% python3 -q
>>> import numpy as np
>>> from numpy import linalg as LA
>>> np.set_printoptions(suppress=True, linewidth=200)
>>> def rd(a):
...     return np.round(a, 3) + 0
... 
>>> X = np.load("w.npy")
>>> X
array([[-5, -5, -4],
       [ 0,  3,  5],
       [-2, -1,  5],
       [-2,  3,  4],
       [ 3,  3, -2],
       [-2,  3,  4]])
>>> blk = np.stack([X, 5 * X, X[::-1]])
>>> blk.shape
(3, 6, 3)
>>> B = X / LA.norm(X, axis=1)
Traceback (most recent call last):
  File "<python-input-8>", line 1, in <module>
    B = X / LA.norm(X, axis=1)
        ~~^~~~~~~~~~~~~~~~~~~~
ValueError: operands could not be broadcast together with shapes (6,3) (6,) 
>>> B = X / LA.norm(X, axis=1, keepdims=True)
>>> cov = B @ B.T
>>> (cov - 2 * np.eye(6)).round(6).argmax(axis=1)
array([2, 3, 3, 5, 1, 3])
>>> rd(cov[5])
array([-0.48 ,  0.924,  0.712,  1.   , -0.198,  1.   ])
>>> w1 = np.array([[-2, 2, 3], [-1, -1, 2], [-3, 0, 2]])
>>> beta = np.array([5, -3, 1])
>>> act = np.maximum(X @ w1 + beta, 0)
>>> (act > 0).astype(int)
array([[1, 0, 0],
       [0, 0, 1],
       [0, 0, 1],
       [0, 0, 1],
       [1, 0, 1],
       [0, 0, 1]])
>>> act
array([[32,  0,  0],
       [ 0,  0, 17],
       [ 0,  0,  3],
       [ 0,  0,  9],
       [ 2,  0, 12],
       [ 0,  0,  9]])
>>> basis = np.array([[1, 1], [4, -4], [2, -3]])
>>> act @ basis
array([[ 32,  32],
       [ 34, -51],
       [  6,  -9],
       [ 18, -27],
       [ 26, -34],
       [ 18, -27]])
>>> w1 @ basis
array([[ 12, -19],
       [ -1,  -3],
       [  1,  -9]])
